In [1]: import numpy as np

In [2]: from numpy import linalg as LA

In [3]: np.set_printoptions(precision=3, suppress=True, linewidth=160)

In [4]: A = np.loadtxt("run5.csv", delimiter=",")

In [5]: A
Out[5]: 
array([[ -3.,   3.,  -9.,   9.],
       [  1.,  -3.,   3.,  -9.],
       [ 27., -27., -21.,  21.],
       [ -9.,  27.,   7., -21.]])

In [6]: f = np.array([3, 1, 2, 1])

In [7]: M2 = A + np.outer(f, np.eye(4)[1])

In [8]: LA.matrix_rank(M2 - A)
Out[8]: np.int64(1)

In [9]: m1 = np.load("sample13.npy")

In [10]: m1
Out[10]: 
array([[4, 5, 8, 2, 3, 9, 9, 4, 7, 1],
       [7, 5, 1, 1, 8, 8, 1, 6, 7, 5],
       [8, 8, 6, 5, 4, 0, 5, 7, 9, 5],
       [7, 3, 4, 6, 6, 0, 9, 2, 7, 0],
       [9, 6, 9, 4, 1, 0, 2, 9, 8, 1],
       [3, 5, 2, 5, 7, 2, 1, 9, 6, 4],
       [3, 5, 3, 4, 0, 3, 4, 8, 8, 7],
       [2, 9, 6, 4, 9, 8, 2, 4, 2, 2],
       [6, 8, 4, 2, 5, 0, 5, 4, 1, 0],
       [4, 2, 5, 8, 0, 2, 8, 1, 2, 9]])

In [11]: np.allclose(m1, m1.T)
Out[11]: False

In [12]: arr = np.load("test15.npy")

In [13]: arr
Out[13]: 
array([[-2,  0,  0,  0,  0,  0,  0],
       [ 0,  0,  0,  0,  0,  0,  0],
       [ 0,  0,  2,  0,  0,  0,  0],
       [ 0,  0,  0,  1,  0,  0,  0],
       [ 0,  0,  0,  0,  2,  0,  0],
       [ 0,  0,  0,  0,  0,  0,  0],
       [ 0,  0,  0,  0,  0,  0, -2]])

In [14]: def softmax(z):
    ...:     e = np.exp(z - z.max(axis=-1, keepdims=True))
    ...:     return e / e.sum(axis=-1, keepdims=True)
    ...: 

In [15]: softmax(A).sum(axis=1)
Out[15]: array([1., 1., 1., 1.])

In [16]: np.round(softmax(A[0]), 3) + 0
Out[16]: array([0.   , 0.002, 0.   , 0.998])

In [17]: np.round(softmax(10 * A[0]), 3) + 0
Out[17]: array([0., 0., 0., 1.])

In [18]: scores = A @ A.T / np.sqrt(4)

In [19]: softmax(scores)[0] @ A
Out[19]: array([ 27., -27., -21.,  21.])

In [20]: softmax(scores).round(6).argmax(axis=1)
Out[20]: array([2, 3, 2, 3])

In [21]: np.round(softmax(scores), 3) + 0
Out[21]: 
array([[0., 0., 1., 0.],
       [0., 0., 0., 1.],
       [0., 0., 1., 0.],
       [0., 0., 0., 1.]])

In [22]: (arr != 0).astype(int)
Out[22]: 
array([[1, 0, 0, 0, 0, 0, 0],
       [0, 0, 0, 0, 0, 0, 0],
       [0, 0, 1, 0, 0, 0, 0],
       [0, 0, 0, 1, 0, 0, 0],
       [0, 0, 0, 0, 1, 0, 0],
       [0, 0, 0, 0, 0, 0, 0],
       [0, 0, 0, 0, 0, 0, 1]])

In [23]: arr @ arr
Out[23]: 
array([[4, 0, 0, 0, 0, 0, 0],
       [0, 0, 0, 0, 0, 0, 0],
       [0, 0, 4, 0, 0, 0, 0],
       [0, 0, 0, 1, 0, 0, 0],
       [0, 0, 0, 0, 4, 0, 0],
       [0, 0, 0, 0, 0, 0, 0],
       [0, 0, 0, 0, 0, 0, 4]])

In [24]: np.round(LA.det(arr), 3)
Out[24]: np.float64(0.0)

In [25]: np.sort(LA.eigvals(arr).real)
Out[25]: array([-2., -2.,  0.,  0.,  1.,  2.,  2.])

In [26]: (LA.matrix_power((arr != 0) + (arr.T != 0) + np.eye(7), 7) > 0).astype(int)
Out[26]: 
array([[1, 0, 0, 0, 0, 0, 0],
       [0, 1, 0, 0, 0, 0, 0],
       [0, 0, 1, 0, 0, 0, 0],
       [0, 0, 0, 1, 0, 0, 0],
       [0, 0, 0, 0, 1, 0, 0],
       [0, 0, 0, 0, 0, 1, 0],
       [0, 0, 0, 0, 0, 0, 1]])

In [27]: arr @ LA.pinv(arr) @ arr
Out[27]: 
array([[-2.,  0.,  0.,  0.,  0.,  0.,  0.],
       [ 0.,  0.,  0.,  0.,  0.,  0.,  0.],
       [ 0.,  0.,  2.,  0.,  0.,  0.,  0.],
       [ 0.,  0.,  0.,  1.,  0.,  0.,  0.],
       [ 0.,  0.,  0.,  0.,  2.,  0.,  0.],
       [ 0.,  0.,  0.,  0.,  0.,  0.,  0.],
       [ 0.,  0.,  0.,  0.,  0.,  0., -2.]])

In [28]: round(np.trace(LA.pinv(arr) @ arr), 3)
Out[28]: np.float64(5.0)

In [29]: LA.lstsq(arr[:-1].T, arr[-1])[2]
Out[29]: np.int32(4)
